$ ipython --no-banner

In [1]: import numpy as np

In [2]: np.set_printoptions(precision=3, suppress=True, linewidth=120)

In [3]: rnd = lambda a: np.round(a, 3) + 0

In [4]: A2 = np.array([[0, 1], [2, 1]])

In [5]: cent = np.array([[-2, -1], [-2, -3]])

In [6]: J = np.block([[A2, np.zeros((2, 2))], [np.zeros((2, 2)), cent]])

In [7]: J
Out[7]: 
array([[ 0.,  1.,  0.,  0.],
       [ 2.,  1.,  0.,  0.],
       [ 0.,  0., -2., -1.],
       [ 0.,  0., -2., -3.]])

In [8]: w, evecs = np.linalg.eig(J)

In [9]: rnd(np.sort(np.linalg.eigvals(np.linalg.inv(J))))
Out[9]: array([-1.  , -1.  , -0.25,  0.5 ])

In [10]: np.prod(w)
Out[10]: np.float64(-8.0)

In [11]: J @ evecs[:, 0] - w[0] * evecs[:, 0]
Out[11]: array([0., 0., 0., 0.])

In [12]: rnd(np.sort(np.linalg.eigvals(J @ J)))
Out[12]: array([ 1.,  1.,  4., 16.])

In [13]: rng = np.random.default_rng(816500)

In [14]: A2 = J + rng.integers(-2, 3, (4, 2)) @ rng.integers(-2, 3, (2, 4))

In [15]: A2
Out[15]: 
array([[ 4., -2., -2.,  3.],
       [ 2.,  0., -2.,  1.],
       [ 0.,  0., -2., -1.],
       [ 4., -3., -4.,  0.]])

In [16]: np.abs(A2 - J).sum(axis=1)
Out[16]: array([12.,  4.,  0., 12.])

In [17]: A2 - J
Out[17]: 
array([[ 4., -3., -2.,  3.],
       [ 0., -1., -2.,  1.],
       [ 0.,  0.,  0.,  0.],
       [ 4., -3., -2.,  3.]])

In [18]: rnd(np.linalg.svd(A2 - J, compute_uv=False))
Out[18]: array([8.874, 1.803, 0.   , 0.   ])

In [19]: np.linalg.matrix_rank(A2 - J, tol=1e-8)
Out[19]: np.int64(2)

In [20]: def softmax(z):
    ...:     e = np.exp(z - z.max(axis=-1, keepdims=True))
    ...:     return e / e.sum(axis=-1, keepdims=True)
    ...: 

In [21]: rnd(softmax(10 * J[0]))
Out[21]: array([0., 1., 0., 0.])

In [22]: rnd(softmax(J[0] + 2))
Out[22]: array([0.175, 0.475, 0.175, 0.175])

In [23]: S = J @ J.T / np.sqrt(4)

In [24]: rnd(softmax(S)[0] @ J)
Out[24]: array([ 0.622,  0.622, -0.755, -0.755])

In [25]: rnd(softmax(S))
Out[25]: 
array([[0.311, 0.311, 0.189, 0.189],
       [0.104, 0.77 , 0.063, 0.063],
       [0.021, 0.021, 0.258, 0.7  ],
       [0.001, 0.001, 0.047, 0.95 ]])

In [26]: rnd(softmax(S + np.triu(np.full(S.shape, -np.inf), 1)))
Out[26]: 
array([[1.   , 0.   , 0.   , 0.   ],
       [0.119, 0.881, 0.   , 0.   ],
       [0.071, 0.071, 0.859, 0.   ],
       [0.001, 0.001, 0.047, 0.95 ]])

In [27]: softmax(S).round(6).argmax(axis=1)
Out[27]: array([0, 1, 3, 3])

In [28]: Uu, sigma, vt = np.linalg.svd(J, full_matrices=False)

In [29]: rnd(Uu.T @ J @ vt.T)
Out[29]: 
array([[4.131, 0.   , 0.   , 0.   ],
       [0.   , 2.288, 0.   , 0.   ],
       [0.   , 0.   , 0.968, 0.   ],
       [0.   , 0.   , 0.   , 0.874]])

In [30]: rnd(np.abs(vt[0]))
Out[30]: array([0.   , 0.   , 0.662, 0.75 ])

In [31]: np.allclose(Uu * sigma @ vt, J)
Out[31]: True

In [32]: rnd(np.cumsum(sigma ** 2) / np.sum(sigma ** 2))
Out[32]: array([0.711, 0.929, 0.968, 1.   ])

In [33]: Uu.shape, sigma.shape, vt.shape
Out[33]: ((4, 4), (4,), (4, 4))

In [34]: rnd(sigma)
Out[34]: array([4.131, 2.288, 0.968, 0.874])

In [35]: theta = np.radians(45)

In [36]: R = np.eye(4)

In [37]: R[0, 0] = R[3, 3] = np.cos(theta)

In [38]: R[0, 3], R[3, 0] = -np.sin(theta), np.sin(theta)

In [39]: rnd(R)
Out[39]: 
array([[ 0.707,  0.   ,  0.   , -0.707],
       [ 0.   ,  1.   ,  0.   ,  0.   ],
       [ 0.   ,  0.   ,  1.   ,  0.   ],
       [ 0.707,  0.   ,  0.   ,  0.707]])

In [40]: A2 = J @ R.T

In [41]: rnd(A2)
Out[41]: 
array([[ 0.   ,  1.   ,  0.   ,  0.   ],
       [ 1.414,  1.   ,  0.   ,  1.414],
       [ 0.707,  0.   , -2.   , -0.707],
       [ 2.121,  0.   , -2.   , -2.121]])

In [42]: np.allclose(J @ J.T, A2 @ A2.T)
Out[42]: True

In [43]: rnd(np.linalg.svd(J, compute_uv=False)), rnd(np.linalg.svd(A2, compute_uv=False))
Out[43]: (array([4.131, 2.288, 0.968, 0.874]), array([4.131, 2.288, 0.968, 0.874]))

In [44]: Q, _ = np.linalg.qr(np.array([[-1.2, 0.0, 0.0], [1.2, 1.1, 0.2], [0.0, -1.2, 1.9]]))

In [45]: w = np.array([5, 4, 4])

In [46]: M = Q @ np.diag(w) @ Q.T

In [47]: rnd(M)
Out[47]: 
array([[ 4.5, -0.5,  0. ],
       [-0.5,  4.5,  0. ],
       [ 0. ,  0. ,  4. ]])

In [48]: J @ J
Out[48]: 
array([[ 2.,  1.,  0.,  0.],
       [ 2.,  3.,  0.,  0.],
       [ 0.,  0.,  6.,  5.],
       [ 0.,  0., 10., 11.]])

In [49]: rnd(np.sort(np.linalg.eigvals(J).real))
Out[49]: array([-4., -1., -1.,  2.])

In [50]: (J != 0).astype(int)
Out[50]: 
array([[0, 1, 0, 0],
       [1, 1, 0, 0],
       [0, 0, 1, 1],
       [0, 0, 1, 1]])

In [51]: w1 = np.array([[2, -2, 1, 0, -2],
    ...:     [2, -2, 1, -2, -2],
    ...:     [3, 0, -3, -2, -2],
    ...:     [3, -2, -2, -2, 3]])

In [52]: coef = np.array([2, -2, -3, 3, -3])

In [53]: H = np.maximum(J @ w1 + coef, 0)

In [54]: H
Out[54]: 
array([[ 4.,  0.,  0.,  1.,  0.],
       [ 8.,  0.,  0.,  1.,  0.],
       [ 0.,  0.,  5.,  9.,  0.],
       [ 0.,  4.,  9., 13.,  0.]])

In [55]: cent = np.array([[-8, -1], [-8, -6], [-7, 4], [-1, 3], [3, 1]])

In [56]: (H @ cent).round(6).argmax(axis=1)
Out[56]: array([1, 1, 1, 1])

In [57]: theta = rng.uniform(0, 2 * np.pi, 17)

In [58]: Q, _ = np.linalg.qr(np.array([[2.1, 2.4], [0.0, 0.7], [1.1, -0.3], [0.1, 1.2]]))

In [59]: X = 3 * np.c_[np.cos(theta), np.sin(theta)] @ Q.T

In [60]: rnd(X)
Out[60]: 
array([[ 0.182, -1.012,  2.346, -1.561],
       [-0.558, -1.09 ,  2.133, -1.718],
       [-2.117,  0.408, -2.017,  0.532],
       [ 1.079,  1.1  , -1.881,  1.757],
       [-1.   , -1.101,  1.925, -1.755],
       [-1.324, -1.089,  1.73 , -1.752],
       [ 1.412, -0.714,  2.327, -1.04 ],
       [-2.194,  0.365, -1.96 ,  0.461],
       [ 2.777,  0.188,  1.036,  0.424],
       [ 0.83 , -0.883,  2.4  , -1.331],
       [-0.282,  0.996, -2.363,  1.531],
       [ 0.61 ,  1.093, -2.112,  1.724],
       [-2.696, -0.653,  0.041, -1.142],
       [-0.626, -1.094,  2.105, -1.726],
       [-1.226,  0.774, -2.365,  1.143],
       [ 2.295,  0.902, -0.803,  1.508],
       [-1.538, -1.071,  1.576, -1.734]])

In [61]: # null space of dimension 2

In [62]: Uu, sigma, vt = np.linalg.svd(X)

In [63]: evecs = vt[:(sigma > 1e-8).sum()]

In [64]: x0 = X[15] + 4 * X[1] + rng.integers(2) * np.eye(4)[3]

In [65]: rnd(x0)
Out[65]: array([ 0.063, -3.46 ,  7.729, -5.363])

In [66]: rnd(np.linalg.norm(x0 - evecs.T @ evecs @ x0))
Out[66]: np.float64(0.0)

In [67]: rnd(np.diag(evecs.T @ evecs))
Out[67]: array([0.882, 0.135, 0.64 , 0.343])

In [68]: rnd(evecs.T @ evecs)
Out[68]: 
array([[ 0.882,  0.115,  0.206,  0.221],
       [ 0.115,  0.135, -0.239,  0.214],
       [ 0.206, -0.239,  0.64 , -0.362],
       [ 0.221,  0.214, -0.362,  0.343]])

In [69]: np.allclose(evecs.T @ evecs @ x0, x0)
Out[69]: True

In [70]: mat = np.load("arr.npy")

In [71]: mat
Out[71]: 
array([[0, 0, 0, 0, 0],
       [0, 0, 2, 0, 0],
       [0, 0, 0, 1, 0],
       [0, 0, 0, 0, 2],
       [2, 0, 0, 0, 0]])

In [72]: mat.T @ mat
Out[72]: 
array([[4, 0, 0, 0, 0],
       [0, 0, 0, 0, 0],
       [0, 0, 4, 0, 0],
       [0, 0, 0, 1, 0],
       [0, 0, 0, 0, 4]])

In [73]: mat[:, 3] @ mat[:, 2]
Out[73]: np.int64(0)

In [74]: rnd(np.linalg.svd(mat, compute_uv=False))
Out[74]: array([2., 2., 2., 1., 0.])

In [75]: mat @ mat.T
Out[75]: 
array([[0, 0, 0, 0, 0],
       [0, 4, 0, 0, 0],
       [0, 0, 1, 0, 0],
       [0, 0, 0, 4, 0],
       [0, 0, 0, 0, 4]])

In [76]: rnd(np.linalg.det(mat[::-1]))
Out[76]: np.float64(0.0)

In [77]: rnd(np.linalg.det(2 * mat)), rnd(np.linalg.det(mat))
Out[77]: (np.float64(0.0), np.float64(0.0))

In [78]: np.kron(np.eye(2, dtype=int), mat)
Out[78]: 
array([[0, 0, 0, 0, 0, 0, 0, 0, 0, 0],
       [0, 0, 2, 0, 0, 0, 0, 0, 0, 0],
       [0, 0, 0, 1, 0, 0, 0, 0, 0, 0],
       [0, 0, 0, 0, 2, 0, 0, 0, 0, 0],
       [2, 0, 0, 0, 0, 0, 0, 0, 0, 0],
       [0, 0, 0, 0, 0, 0, 0, 0, 0, 0],
       [0, 0, 0, 0, 0, 0, 0, 2, 0, 0],
       [0, 0, 0, 0, 0, 0, 0, 0, 1, 0],
       [0, 0, 0, 0, 0, 0, 0, 0, 0, 2],
       [0, 0, 0, 0, 0, 2, 0, 0, 0, 0]])

In [79]: np.poly(mat)
Out[79]: array([1., 0., 0., 0., 0., 0.])

In [80]: m1 = np.load("block4.npy")

In [81]: m1
Out[81]: 
array([[1.   , 0.5  , 0.25 , 0.125],
       [0.5  , 1.   , 0.5  , 0.25 ],
       [0.25 , 0.5  , 1.   , 0.5  ],
       [0.125, 0.25 , 0.5  , 1.   ]])

In [82]: w, evecs = np.linalg.eig(m1)

In [83]: rnd(np.sort(np.linalg.eigvals(m1 @ m1)))
Out[83]: array([0.141, 0.291, 1.   , 4.35 ])

In [84]: rnd(w)
Out[84]: array([2.086, 1.   , 0.539, 0.375])

In [85]: rnd(np.prod(w))
Out[85]: np.float64(0.422)

In [86]: w, evecs = np.linalg.eigh(m1)

In [87]: rnd(evecs.T @ evecs)
Out[87]: 
array([[1., 0., 0., 0.],
       [0., 1., 0., 0.],
       [0., 0., 1., 0.],
       [0., 0., 0., 1.]])

In [88]: np.unique(w.round(6) + 0, return_counts=True)[1]
Out[88]: array([1, 1, 1, 1])

In [89]: rnd(np.linalg.eigvalsh(m1 @ m1))
Out[89]: array([0.141, 0.291, 1.   , 4.35 ])

In [90]: np.abs(evecs[:, -1]).round(6).argmax()
Out[90]: np.int64(1)

In [91]: arr = np.load("m.npy")

In [92]: arr
Out[92]: 
array([[ 0,  0, 11,  0,  0, 10, 10,  0],
       [ 0,  0, 13,  0,  0,  9,  5,  0],
       [ 0,  0, 30,  0,  7,  0, 10,  8],
       [ 0,  0, 31,  0,  0, 15,  0,  0],
       [ 0,  2,  0,  0,  0,  0,  4,  4],
       [ 0,  0, 15,  0,  4,  0, 19,  0],
       [ 0,  0, 21,  0,  0, 15,  0,  0],
       [ 0,  0, 26,  0,  6,  0,  9,  8],
       [ 0,  0, 29,  0,  1, 11,  5,  0],
       [ 0,  0, 14,  0,  6,  0, 30,  0],
       [ 0,  0, 14,  0,  1,  0,  0, 12],
       [ 0,  0, 10,  0,  5,  0, 29,  0],
       [ 0,  0, 25,  0,  7,  0,  0, 28],
       [ 0,  0, 26,  0,  0, 10,  0,  0],
       [ 0,  0, 13,  0,  7,  0, 30,  4],
       [ 0,  0, 30,  0,  3,  0,  0,  4],
       [ 0,  0, 27,  0,  4,  0,  0,  8],
       [ 0,  0,  5,  0,  2,  0,  4, 16],
       [ 0,  0, 32,  0,  0, 27,  0,  0],
       [ 0,  0, 12,  0,  5,  0, 15, 12],
       [ 0,  0,  5,  0,  7,  0, 32, 12],
       [ 0,  0, 20,  0,  3,  0,  0, 20],
       [ 0,  0, 29,  0,  6,  0, 15,  0],
       [ 0,  0, 26,  0,  4,  0,  0, 24],
       [ 0,  0, 15,  0,  0, 13,  0,  0]])

In [93]: Uu, sigma, vt = np.linalg.svd(arr)

In [94]: np.argmax(sigma[:-1] / (sigma[1:] + 1e-6)) + 1
Out[94]: np.int64(6)

In [95]: A2 = Uu[:, :6] @ np.diag(sigma[:6]) @ vt[:6]

In [96]: np.linalg.matrix_rank(arr, rtol=0.05)
Out[96]: np.int64(4)

In [97]: rnd(np.linalg.norm(arr - A2) / np.linalg.norm(arr))
Out[97]: np.float64(0.0)

In [98]: rnd(np.abs(arr - A2).max())
Out[98]: np.float64(0.0)

In [99]: f = np.array([0, 3])

In [100]: np.correlate(arr[21], arr[3], "full")
Out[100]: array([  0,   0,   0,   0, 300,   0,  45, 620,   0, 393,   0,   0, 620,   0,   0])

In [101]: np.polyval(f, arr[21])
Out[101]: array([3, 3, 3, 3, 3, 3, 3, 3])

In [102]: G = arr.T @ arr

In [103]: rnd(np.linalg.eigvalsh(G)[::-1])
Out[103]: array([14163.543,  3954.395,  2263.63 ,   587.534,    19.205,     3.693,     0.   ,     0.   ])

In [104]: np.trace(G), (arr ** 2).sum()
Out[104]: (np.int64(20992), np.int64(20992))

In [105]: (arr @ arr.T).shape
Out[105]: (25, 25)

In [106]: rnd(np.linalg.svd(arr, compute_uv=False) ** 2)
Out[106]: array([14163.543,  3954.395,  2263.63 ,   587.534,    19.205,     3.693,     0.   ,     0.   ])

In [107]: Uu, sigma, vt = np.linalg.svd(arr)

In [108]: evecs = vt[:(sigma > 1e-8).sum()]

In [109]: x0 = arr[12] + -1 * arr[23] + rng.integers(2) * np.eye(8)[0]

In [110]: x0
Out[110]: array([ 0.,  0., -1.,  0.,  3.,  0.,  0.,  4.])

In [111]: np.linalg.matrix_rank(np.vstack([arr, x0]))
Out[111]: np.int64(6)

In [112]: rnd(np.linalg.norm(x0 - evecs.T @ evecs @ x0))
Out[112]: np.float64(0.0)
